>>> import numpy as np
>>> np.set_printoptions(precision=1, suppress=True, linewidth=120, legacy="1.25")
>>> def tidy(a):
...     return np.round(a, 1) + 0
... 
>>> M = np.loadtxt("arr.csv", delimiter=",")
>>> M
array([[-3.,  0.,  0.,  0.,  0.,  0.,  0.,  0.],
       [ 0.,  1.,  0.,  0.,  0.,  0.,  0.,  0.],
       [ 0.,  0.,  1.,  0.,  0.,  0.,  0.,  0.],
       [ 0.,  0.,  0., -1.,  0.,  0.,  0.,  0.],
       [ 0.,  0.,  0.,  0., -2.,  0.,  0.,  0.],
       [ 0.,  0.,  0.,  0.,  0., -1.,  0.,  0.],
       [ 0.,  0.,  0.,  0.,  0.,  0.,  1.,  0.],
       [ 0.,  0.,  0.,  0.,  0.,  0.,  0.,  1.]])
>>> rng = np.random.default_rng(923408)
>>> Y = M + rng.integers(-2, 3, (8, 2)) @ rng.integers(-2, 3, (2, 8))
>>> Y
array([[-1.,  0.,  4., -2., -2.,  0.,  4., -4.],
       [ 0.,  1.,  0.,  0.,  0.,  0.,  0.,  0.],
       [ 2.,  1.,  1., -1., -2.,  0.,  0.,  0.],
       [-1., -2.,  6., -2.,  1.,  0.,  6., -6.],
       [-4., -2.,  0.,  2.,  2.,  0.,  0.,  0.],
       [ 2.,  1.,  0., -1., -2., -1.,  0.,  0.],
       [ 1., -1.,  6., -2., -1.,  0.,  7., -6.],
       [-3., -1., -2.,  2.,  3.,  0., -2.,  3.]])
>>> np.linalg.matrix_rank(Y - M, tol=1e-8)
2
>>> [int(np.linalg.matrix_rank(np.linalg.matrix_power(M, p))) for p in range(1, 9)]
[8, 8, 8, 8, 8, 8, 8, 8]
>>> M @ M
array([[9., 0., 0., 0., 0., 0., 0., 0.],
       [0., 1., 0., 0., 0., 0., 0., 0.],
       [0., 0., 1., 0., 0., 0., 0., 0.],
       [0., 0., 0., 1., 0., 0., 0., 0.],
       [0., 0., 0., 0., 4., 0., 0., 0.],
       [0., 0., 0., 0., 0., 1., 0., 0.],
       [0., 0., 0., 0., 0., 0., 1., 0.],
       [0., 0., 0., 0., 0., 0., 0., 1.]])
>>> tidy(np.sort(np.linalg.eigvals(M)))
array([-3., -2., -1., -1.,  1.,  1.,  1.,  1.])
>>> np.linalg.matrix_rank(M - M[0, 0] * np.eye(8))
7
>>> r0 = np.array([2, -1, -1])
>>> np.polyval(r0, M[0])
array([20., -1., -1., -1., -1., -1., -1., -1.])
>>> np.convolve(M[0], r0)
array([-6.,  3.,  3.,  0.,  0.,  0.,  0.,  0.,  0.,  0.])
>>> np.cross(M[0, :3], M[6, :3])
array([ 0.,  0., -0.])
>>> tidy(np.linalg.pinv(M))
array([[-0.3,  0. ,  0. ,  0. ,  0. ,  0. ,  0. ,  0. ],
       [ 0. ,  1. ,  0. ,  0. ,  0. ,  0. ,  0. ,  0. ],
       [ 0. ,  0. ,  1. ,  0. ,  0. ,  0. ,  0. ,  0. ],
       [ 0. ,  0. ,  0. , -1. ,  0. ,  0. ,  0. ,  0. ],
       [ 0. ,  0. ,  0. ,  0. , -0.5,  0. ,  0. ,  0. ],
       [ 0. ,  0. ,  0. ,  0. ,  0. , -1. ,  0. ,  0. ],
       [ 0. ,  0. ,  0. ,  0. ,  0. ,  0. ,  1. ,  0. ],
       [ 0. ,  0. ,  0. ,  0. ,  0. ,  0. ,  0. ,  1. ]])
>>> W0 = np.array([[1, 2, 1, 0, 3, 1, 2, 2, 2, -2, 3, 3],
...     [-3, 0, 0, 1, 2, 0, 2, -1, -2, -3, -2, -2],
...     [1, 2, -1, -3, -2, -3, 1, 2, -1, 2, 3, 3],
...     [-2, 3, -2, 0, -2, 1, 3, -2, 1, -2, -3, -2],
...     [2, 3, 3, 1, 0, -2, -2, -3, -1, 1, 3, 1],
...     [-2, -3, 3, 1, -2, 0, 0, 2, -2, 1, 3, -2],
...     [1, -1, 0, -1, -1, 3, 0, 1, -2, 0, 2, 3]])
>>> W0[5] = W0[3]
>>> W0
array([[ 1,  2,  1,  0,  3,  1,  2,  2,  2, -2,  3,  3],
       [-3,  0,  0,  1,  2,  0,  2, -1, -2, -3, -2, -2],
       [ 1,  2, -1, -3, -2, -3,  1,  2, -1,  2,  3,  3],
       [-2,  3, -2,  0, -2,  1,  3, -2,  1, -2, -3, -2],
       [ 2,  3,  3,  1,  0, -2, -2, -3, -1,  1,  3,  1],
       [-2,  3, -2,  0, -2,  1,  3, -2,  1, -2, -3, -2],
       [ 1, -1,  0, -1, -1,  3,  0,  1, -2,  0,  2,  3]])
>>> # rows and columns are dependent
>>> W0.ravel(order="F")
array([ 1, -3,  1, -2,  2, -2,  1,  2,  0,  2,  3,  3,  3, -1,  1,  0, -1, -2,  3, -2,  0,  0,  1, -3,  0,  1,  0, -1,
        3,  2, -2, -2,  0, -2, -1,  1,  0, -3,  1, -2,  1,  3,  2,  2,  1,  3, -2,  3,  0,  2, -1,  2, -2, -3, -2,  1,
        2, -2, -1,  1, -1,  1, -2, -2, -3,  2, -2,  1, -2,  0,  3, -2,  3, -3,  3, -3,  2,  3, -2,  3, -2,  1, -2,  3])
>>> W0.reshape(-1, 2)
array([[ 1,  2],
       [ 1,  0],
       [ 3,  1],
       [ 2,  2],
       [ 2, -2],
       [ 3,  3],
       [-3,  0],
       [ 0,  1],
       [ 2,  0],
       [ 2, -1],
       [-2, -3],
       [-2, -2],
       [ 1,  2],
       [-1, -3],
       [-2, -3],
       [ 1,  2],
       [-1,  2],
       [ 3,  3],
       [-2,  3],
       [-2,  0],
       [-2,  1],
       [ 3, -2],
       [ 1, -2],
       [-3, -2],
       [ 2,  3],
       [ 3,  1],
       [ 0, -2],
       [-2, -3],
       [-1,  1],
       [ 3,  1],
       [-2,  3],
       [-2,  0],
       [-2,  1],
       [ 3, -2],
       [ 1, -2],
       [-3, -2],
       [ 1, -1],
       [ 0, -1],
       [-1,  3],
       [ 0,  1],
       [-2,  0],
       [ 2,  3]])
>>> t3 = W0.reshape(7, 2, -1)
>>> np.swapaxes(t3, 1, 2)[1]
array([[-3,  2],
       [ 0, -1],
       [ 0, -2],
       [ 1, -3],
       [ 2, -2],
       [ 0, -2]])
>>> t3[:, 0]
array([[ 1,  2,  1,  0,  3,  1],
       [-3,  0,  0,  1,  2,  0],
       [ 1,  2, -1, -3, -2, -3],
       [-2,  3, -2,  0, -2,  1],
       [ 2,  3,  3,  1,  0, -2],
       [-2,  3, -2,  0, -2,  1],
       [ 1, -1,  0, -1, -1,  3]])
>>> np.einsum("ihd,ihd->ih", t3, t3)
array([[16, 34],
       [14, 26],
       [28, 28],
       [22, 31],
       [27, 25],
       [22, 31],
       [13, 18]])
>>> np.einsum("ihd,jhd->hij", t3, t3).shape
(2, 7, 7)
>>> Y = W0 + rng.integers(-2, 3, (7, 6)) @ rng.integers(-2, 3, (6, 12))
>>> Y
array([[  6,   5,   2,  -2,  -8,  -6,   2,   7,  10,   0,  13,   3],
       [ -6,   2,   2,   4,  -2,   9,   0, -11,  -9,  -5,  -5,  -7],
       [ -5,   3,   1,   0,  -2,   6,  -3,  -9,  -9,   0,  -3,  -3],
       [ -2,   3,  -3,   0,  -4,   7,   3,  -8,  -3,   0,  -4,  -4],
       [  6,   5,   8,  -3,   4,  -9,  -3,   4,   3,   1,   1,  -1],
       [ -7,   7,  -5,   2,   5,   6,   3,  -5,  -1,  -7,  -1,  -6],
       [  8,  -1,  -2,  -3,  -5,   4,   5,   3,  -1,   3,   6,   6]])
>>> np.abs(Y - W0).sum(axis=1)
array([54, 52, 58, 24, 42, 42, 34])
>>> tidy(np.linalg.svd(Y - W0, compute_uv=False))
array([34.2, 17.1, 11.1, 10.5,  6.9,  2.6,  0. ])
>>> np.linalg.matrix_rank(Y - W0, tol=1e-8)
6
>>> x = np.array([3, 3, 1, 4, 1, 3, 1, 2, 3, 0, 4, 3])
>>> np.einsum("ij,j->i", Y, x)
array([108, -59, -58, -33,  21,  -6,  64])
>>> Y @ x
array([108, -59, -58, -33,  21,  -6,  64])
>>> Y @ np.ones(12)
array([ 32., -28., -24., -15.,  16.,  -9.,  23.])
>>> (Y * x).sum(axis=1)
array([108, -59, -58, -33,  21,  -6,  64])
>>> Y @ (2 * x)
array([ 216, -118, -116,  -66,   42,  -12,  128])
>>> r = np.linalg.matrix_rank(W0)
>>> r
6
>>> ns = np.linalg.svd(W0)[2][r:].T
>>> tidy(ns @ ns.T)
array([[ 0.7,  0. , -0.1,  0. ,  0.1, -0.1,  0.2,  0. , -0.2, -0.2, -0.2, -0.2],
       [ 0. ,  0.3,  0. ,  0. ,  0.1,  0.1, -0.2,  0.3, -0.1,  0.1, -0.1, -0.1],
       [-0.1,  0. ,  0.7, -0.2, -0.2,  0. ,  0.2,  0.2,  0.1,  0. , -0.2,  0. ],
       [ 0. ,  0. , -0.2,  0.8, -0.2, -0.1,  0.1,  0.2, -0.1,  0.1,  0.1,  0.1],
       [ 0.1,  0.1, -0.2, -0.2,  0.4,  0.1,  0. , -0.2, -0.1,  0.2, -0.1,  0. ],
       [-0.1,  0.1,  0. , -0.1,  0.1,  0.2,  0. ,  0.1,  0. ,  0.2,  0.1, -0.2],
       [ 0.2, -0.2,  0.2,  0.1,  0. ,  0. ,  0.6, -0.1,  0. ,  0.3,  0. , -0.1],
       [ 0. ,  0.3,  0.2,  0.2, -0.2,  0.1, -0.1,  0.5, -0.1,  0. , -0.1, -0.2],
       [-0.2, -0.1,  0.1, -0.1, -0.1,  0. ,  0. , -0.1,  0.2, -0.1,  0.1,  0.1],
       [-0.2,  0.1,  0. ,  0.1,  0.2,  0.2,  0.3,  0. , -0.1,  0.6,  0. ,  0. ],
       [-0.2, -0.1, -0.2,  0.1, -0.1,  0.1,  0. , -0.1,  0.1,  0. ,  0.6, -0.3],
       [-0.2, -0.1,  0. ,  0.1,  0. , -0.2, -0.1, -0.2,  0.1,  0. , -0.3,  0.6]])
>>> [int(np.linalg.matrix_rank(np.delete(W0, i, axis=0))) for i in range(7)]
[5, 5, 5, 6, 5, 6, 5]
>>> Y = np.array([[4, -2], [1, -1]])
>>> F = np.kron(np.eye(2, dtype=int), Y)
>>> F
array([[ 4, -2,  0,  0],
       [ 1, -1,  0,  0],
       [ 0,  0,  4, -2],
       [ 0,  0,  1, -1]])
>>> q = F.astype(float).copy()
>>> for j in range(4):
...     q[:, j] -= q[:, :j] @ (q[:, :j].T @ q[:, j])
...     q[:, j] /= np.linalg.norm(q[:, j])
... 
>>> tidy(q)
array([[ 1. ,  0.2,  0. ,  0. ],
       [ 0.2, -1. ,  0. ,  0. ],
       [ 0. ,  0. ,  1. ,  0.2],
       [ 0. ,  0. ,  0.2, -1. ]])
>>> tidy(q.T @ q)
array([[1., 0., 0., 0.],
       [0., 1., 0., 0.],
       [0., 0., 1., 0.],
       [0., 0., 0., 1.]])
>>> x = np.array([-1, -1, -2, 1])
>>> target = F @ x
>>> beta, lr = np.zeros(4), 1 / np.linalg.norm(F, 2) ** 2
>>> for i in range(40):
...     beta -= lr * F.T @ (F @ beta - target)
...     if i % 10 == 0: print(i, round(np.linalg.norm(F @ beta - target), 1))
... 
0 0.6
10 0.5
20 0.5
30 0.4
>>> tidy(np.linalg.cond(F))
10.9
>>> tidy(beta)
array([-0.5, -0.1, -2. ,  1. ])
>>> E = np.diag(np.array([1, 3, -2, 1, 1, -2, 0, 0, -3, -2, -3, 2, -2]))
>>> E
array([[ 1,  0,  0,  0,  0,  0,  0,  0,  0,  0,  0,  0,  0],
       [ 0,  3,  0,  0,  0,  0,  0,  0,  0,  0,  0,  0,  0],
       [ 0,  0, -2,  0,  0,  0,  0,  0,  0,  0,  0,  0,  0],
       [ 0,  0,  0,  1,  0,  0,  0,  0,  0,  0,  0,  0,  0],
       [ 0,  0,  0,  0,  1,  0,  0,  0,  0,  0,  0,  0,  0],
       [ 0,  0,  0,  0,  0, -2,  0,  0,  0,  0,  0,  0,  0],
       [ 0,  0,  0,  0,  0,  0,  0,  0,  0,  0,  0,  0,  0],
       [ 0,  0,  0,  0,  0,  0,  0,  0,  0,  0,  0,  0,  0],
       [ 0,  0,  0,  0,  0,  0,  0,  0, -3,  0,  0,  0,  0],
       [ 0,  0,  0,  0,  0,  0,  0,  0,  0, -2,  0,  0,  0],
       [ 0,  0,  0,  0,  0,  0,  0,  0,  0,  0, -3,  0,  0],
       [ 0,  0,  0,  0,  0,  0,  0,  0,  0,  0,  0,  2,  0],
       [ 0,  0,  0,  0,  0,  0,  0,  0,  0,  0,  0,  0, -2]])
>>> tidy(np.trace(np.linalg.pinv(E) @ E))
11.0
>>> np.allclose(E[:-1].T @ np.linalg.lstsq(E[:-1].T, E[-1])[0], E[-1])
False
>>> np.unique(E.round(6), axis=0).shape
(12, 13)
>>> np.linalg.lstsq(E[:-1].T, E[-1])[2]
10
>>> Y = np.array([[2, -1, 1, 1, 1, 0, 0, 2, 2],
...     [2, -2, 0, 1, 0, 0, -2, -2, -2],
...     [-2, -2, -2, -1, -2, 1, -1, 1, 1],
...     [-2, -1, -2, -2, -2, 0, 2, -2, 1],
...     [-1, -1, -1, 0, 0, 1, -1, 1, 2],
...     [-1, 0, -2, -1, -2, 1, -2, 0, -2],
...     [1, -2, -2, 1, -1, 2, 1, 1, 2],
...     [0, -2, 1, -1, 1, -2, -2, -2, 2],
...     [0, 1, 1, 2, 2, -1, 0, 2, -1]])
>>> A = Y - Y.T
>>> A
array([[ 0, -3,  3,  3,  2,  1, -1,  2,  2],
       [ 3,  0,  2,  2,  1,  0,  0,  0, -3],
       [-3, -2,  0,  1, -1,  3,  1,  0,  0],
       [-3, -2, -1,  0, -2,  1,  1, -1, -1],
       [-2, -1,  1,  2,  0,  3,  0,  0,  0],
       [-1,  0, -3, -1, -3,  0, -4,  2, -1],
       [ 1,  0, -1, -1,  0,  4,  0,  3,  2],
       [-2,  0,  0,  1,  0, -2, -3,  0,  0],
       [-2,  3,  0,  1,  0,  1, -2,  0,  0]])
>>> # skew, so no eigenvalue has a real part
>>> theta = np.radians(135)
>>> R = np.eye(9)
>>> R[7, 7] = R[6, 6] = np.cos(theta)
>>> R[7, 6], R[6, 7] = -np.sin(theta), np.sin(theta)
>>> tidy(R)
array([[ 1. ,  0. ,  0. ,  0. ,  0. ,  0. ,  0. ,  0. ,  0. ],
       [ 0. ,  1. ,  0. ,  0. ,  0. ,  0. ,  0. ,  0. ,  0. ],
       [ 0. ,  0. ,  1. ,  0. ,  0. ,  0. ,  0. ,  0. ,  0. ],
       [ 0. ,  0. ,  0. ,  1. ,  0. ,  0. ,  0. ,  0. ,  0. ],
       [ 0. ,  0. ,  0. ,  0. ,  1. ,  0. ,  0. ,  0. ,  0. ],
       [ 0. ,  0. ,  0. ,  0. ,  0. ,  1. ,  0. ,  0. ,  0. ],
       [ 0. ,  0. ,  0. ,  0. ,  0. ,  0. , -0.7,  0.7,  0. ],
       [ 0. ,  0. ,  0. ,  0. ,  0. ,  0. , -0.7, -0.7,  0. ],
       [ 0. ,  0. ,  0. ,  0. ,  0. ,  0. ,  0. ,  0. ,  1. ]])
>>> Y = A @ R.T
>>> np.allclose(A @ A.T, Y @ Y.T)
True
>>> tidy(Y)
array([[ 0. , -3. ,  3. ,  3. ,  2. ,  1. ,  2.1, -0.7,  2. ],
       [ 3. ,  0. ,  2. ,  2. ,  1. ,  0. ,  0. ,  0. , -3. ],
       [-3. , -2. ,  0. ,  1. , -1. ,  3. , -0.7, -0.7,  0. ],
       [-3. , -2. , -1. ,  0. , -2. ,  1. , -1.4,  0. , -1. ],
       [-2. , -1. ,  1. ,  2. ,  0. ,  3. ,  0. ,  0. ,  0. ],
       [-1. ,  0. , -3. , -1. , -3. ,  0. ,  4.2,  1.4, -1. ],
       [ 1. ,  0. , -1. , -1. ,  0. ,  4. ,  2.1, -2.1,  2. ],
       [-2. ,  0. ,  0. ,  1. ,  0. , -2. ,  2.1,  2.1,  0. ],
       [-2. ,  3. ,  0. ,  1. ,  0. ,  1. ,  1.4,  1.4,  0. ]])
